$ python -q
>>> import numpy as np
>>> np.set_printoptions(suppress=True, linewidth=160)
>>> def rnd(a):
...     return np.round(a, 2) + 0
... 
>>> feats = np.load("mat.npy")
>>> rnd(feats)
array([[-0.55, -2.89, -0.58],
       [ 2.74, -0.72,  0.99],
       [-1.1 , -0.34,  2.77]])
>>> rnd(feats[:, 2] @ feats[:, 0])
np.float64(0.0)
>>> rnd(np.linalg.norm(feats, axis=0))
array([3., 3., 3.])
>>> rnd(feats.T @ feats)
array([[9., 0., 0.],
       [0., 9., 0.],
       [0., 0., 9.]])
>>> r0 = np.array([1, 0, 1])
>>> M2 = feats + np.outer(r0, np.eye(3)[1])
>>> np.linalg.matrix_rank(M2 - feats)
np.int64(1)
>>> rnd(np.linalg.det(M2) / np.linalg.det(feats)), rnd(1 + np.linalg.solve(feats, r0)[1])
(np.float64(0.64), np.float64(0.64))
>>> M2 = feats / np.linalg.norm(feats, axis=1, keepdims=True)
>>> G = M2 @ M2.T
>>> rnd(np.linalg.norm(M2, axis=1))
array([1., 1., 1.])
>>> rnd(np.degrees(np.arccos(np.clip(G[0, 1], -1, 1))))
np.float64(90.0)
>>> (G - 2 * np.eye(3)).round(6).argmax(axis=1)
array([1, 0, 0])
>>> (np.abs(G) > 0.9).astype(int)
array([[1, 0, 0],
       [0, 1, 0],
       [0, 0, 1]])
>>> M2 = np.array([[4, 3, 1], [0, 0, 4]])
>>> cent = np.kron(M2, feats)
>>> rnd(np.linalg.norm(cent, 2)), rnd(np.linalg.norm(M2, 2) * np.linalg.norm(feats, 2))
(np.float64(15.7), np.float64(15.7))
>>> np.linalg.matrix_rank(cent)
np.int64(6)
>>> E = np.load("a.npy")
>>> E
array([[ 32,   5, -37, -30,   8],
       [ -1,   9, -34, -15,  10],
       [ 10,  -2,  10, -15, -12],
       [-17,  -6,  25,  33,   2],
       [ 26,   6, -28, -42,  -4]])
>>> w1 = np.array([[-1, 0, 2], [2, 2, -1], [2, -2, 2], [2, 1, 1], [-2, -1, 2]])
>>> c = np.array([0, 2, 0])
>>> hid = np.maximum(E @ w1 + c, 0)
>>> hid
array([[  0,  48,   0],
       [  0,  63,   0],
       [  0,   0,   3],
       [117,   0,  59],
       [  0,  32,   0]])
>>> np.linalg.matrix_rank(hid)
np.int64(3)
>>> cent = np.array([[0, 2], [-1, -2], [-1, 2]])
>>> hid @ cent
array([[ -48,  -96],
       [ -63, -126],
       [  -3,    6],
       [ -59,  352],
       [ -32,  -64]])
>>> w1 @ cent
array([[-2,  2],
       [-1, -2],
       [ 0, 12],
       [-2,  4],
       [-1,  2]])
>>> left, sigma, vt = np.linalg.svd(E)
>>> rnd(sigma)
array([97.23, 34.02, 15.04,  0.  ,  0.  ])
>>> M2 = left[:, :3] @ np.diag(sigma[:3]) @ vt[:3]
>>> rnd(np.abs(E - M2).max())
np.float64(0.0)
>>> rnd(np.linalg.norm(E - M2) / np.linalg.norm(E))
np.float64(0.0)
>>> cent = np.sign(np.array([[0, 2, -1], [-1, 2, -2], [2, 0, -2]]))
>>> M2 = (np.tril(cent, -1) + np.eye(3)) @ (np.triu(cent, 1) + np.eye(3))
>>> vals = np.array([2, 0, -1])
>>> W0 = np.rint(M2 * vals @ np.linalg.inv(M2)) + 0
>>> W0
array([[-1., -2.,  1.],
       [ 0.,  2.,  0.],
       [ 0., -2.,  0.]])
>>> left, sigma, vt = np.linalg.svd(W0)
>>> rnd(sigma)
array([3.57, 1.12, 0.  ])
>>> M2 = left[:, :2] @ np.diag(sigma[:2]) @ vt[:2]
>>> np.linalg.matrix_rank(W0, rtol=0.05)
np.int64(2)
>>> rnd(M2)
array([[-1., -2.,  1.],
       [ 0.,  2.,  0.],
       [ 0., -2.,  0.]])
>>> rnd(np.linalg.norm(W0 - M2, 2)), rnd(sigma[2])
(np.float64(0.0), np.float64(0.0))
>>> left, sigma, vt = np.linalg.svd(W0)
>>> evecs = vt[:(sigma > 1e-8).sum()]
>>> rng = np.random.default_rng(9259)
>>> vec = W0[2] + 2 * W0[1] + rng.integers(2) * np.eye(3)[0]
>>> vec
array([0., 2., 0.])
>>> rnd(np.linalg.norm(vec - evecs.T @ evecs @ vec))
np.float64(0.0)
>>> rnd(np.diag(evecs.T @ evecs))
array([0.5, 1. , 0.5])
>>> np.allclose(evecs.T @ evecs @ vec, vec)
True
>>> mat = np.array([[-2, -1, 0, 1], [2, 3, 4, 5], [6, 7, 8, 9]])
>>> mat
array([[-2, -1,  0,  1],
       [ 2,  3,  4,  5],
       [ 6,  7,  8,  9]])
>>> left, sigma, vt = np.linalg.svd(feats, full_matrices=False)
>>> rnd(sigma)
array([3., 3., 3.])
>>> M2 = mat + rng.integers(-2, 3, (3, 2)) @ rng.integers(-2, 3, (2, 4))
>>> M2
array([[ 2, -1,  4,  5],
       [ 4,  2,  6,  5],
       [ 4,  7,  6,  7]])
>>> rnd(np.linalg.svd(M2 - mat, compute_uv=False))
array([8.1 , 1.83, 0.  ])
>>> np.linalg.matrix_rank(M2 - mat, tol=1e-8)
np.int64(2)
>>> rnd(np.linalg.norm(mat, 2) / np.linalg.norm(mat))
np.float64(0.99)
>>> mat.shape
(3, 4)
>>> np.count_nonzero(mat)
np.int64(11)
>>> mat.sum(axis=0)
array([ 6,  9, 12, 15])
>>> mat.mean(axis=0)
array([2., 3., 4., 5.])
>>> np.diff(mat, axis=0)
array([[4, 4, 4, 4],
       [4, 4, 4, 4]])
>>> K = np.array([[4, 0, 0, 0, 0],
...     [0, 4, 0, 0, 0],
...     [0, 0, 5, 0, 0],
...     [0, 0, 0, 0, 0],
...     [0, 0, 0, 0, 3]])
>>> # equal to its transpose
>>> [int(np.linalg.matrix_rank(np.linalg.matrix_power(K, p))) for p in range(1, 6)]
[4, 4, 4, 4, 4]
>>> np.linalg.matrix_rank(K - K[0, 0] * np.eye(5))
np.int64(3)
>>> M2 = np.array([[2, -2, -3], [3, 2, 1]])
>>> cent = np.kron(M2, K)
>>> cent.shape
(10, 15)
>>> np.linalg.matrix_rank(cent)
np.int64(8)
>>> vals, evecs = np.linalg.eigh(K)
>>> rnd(np.linalg.eigvalsh(K @ K))
array([ 0.,  9., 16., 16., 25.])
>>> rnd(np.linalg.svd(K, compute_uv=False))
array([5., 4., 4., 3., 0.])
>>> evecs.T @ K @ evecs
array([[0., 0., 0., 0., 0.],
       [0., 3., 0., 0., 0.],
       [0., 0., 4., 0., 0.],
       [0., 0., 0., 4., 0.],
       [0., 0., 0., 0., 5.]])
>>> np.unique(vals.round(6) + 0, return_counts=True)[1]
array([1, 1, 2, 1])
>>> rnd(np.linalg.eigvalsh(K + 3 * np.eye(5)))
array([3., 6., 7., 7., 8.])
>>> np.abs(evecs[:, -1])
array([0., 0., 1., 0., 0.])
>>> vals.sum(), np.trace(K)
(np.float64(16.0), np.int64(16))
>>> np.abs(evecs[:, -1]).round(6).argmax()
np.int64(2)
>>> evecs.T @ evecs
array([[1., 0., 0., 0., 0.],
       [0., 1., 0., 0., 0.],
       [0., 0., 1., 0., 0.],
       [0., 0., 0., 1., 0.],
       [0., 0., 0., 0., 1.]])
